>>> import numpy as np
>>> from numpy import linalg as LA
>>> np.set_printoptions(suppress=True, linewidth=120)
>>> K = np.load("case8.npy")
>>> print(K)
[[ 3 -5  3]
 [ 2 -4  3]
 [ 3  1 -1]]
>>> print(round(float(LA.det(K.T)), 2))
-10.0
>>> print(np.round(np.poly(K), 2))
[  1.   2. -13.  10.]
>>> print(np.einsum("ij,ji->", K, K))
30
>>> print(np.einsum("ii->", K))
-2
>>> rng = np.random.default_rng(952)
>>> labels = rng.permutation(3)
>>> print(labels)
[0 2 1]
>>> B = K[labels][:, labels]
>>> print(np.diag(B))
[ 3 -1 -4]
>>> print(np.round(LA.det(B), 2), round(float(LA.det(K[labels])), 2))
-10.0 10.0
>>> print(np.allclose(B, K))
False
>>> print(B)
[[ 3  3 -5]
 [ 3 -1  1]
 [ 2  3 -4]]
>>> print(np.trace(B))
-2
>>> q = B.astype(float).copy()
>>> for j in range(3):
...     q[:, j] -= q[:, :j] @ (q[:, :j].T @ q[:, j])
...     q[:, j] /= LA.norm(q[:, j])
... 
>>> print(q.round(2))
[[ 0.64  0.39 -0.66]
 [ 0.64 -0.75  0.18]
 [ 0.43  0.54  0.72]]
>>> vec = np.array([1, 2, 1])
>>> print(np.round(np.sort(np.abs(np.degrees(np.angle(LA.eigvals(q))))), 2))
[ 36.03  36.03 180.  ]
>>> print(np.round(LA.inv(q), 2))
[[ 0.64  0.64  0.43]
 [ 0.39 -0.75  0.54]
 [-0.66  0.18  0.72]]
>>> print(np.round(q.T @ (q @ vec), 2))
[1. 2. 1.]
>>> print(np.round(np.abs(LA.eigvals(q)), 2))
[1. 1. 1.]
>>> print([p for p in range(1, 25) if np.allclose(LA.matrix_power(q, p), np.eye(3))])
[]
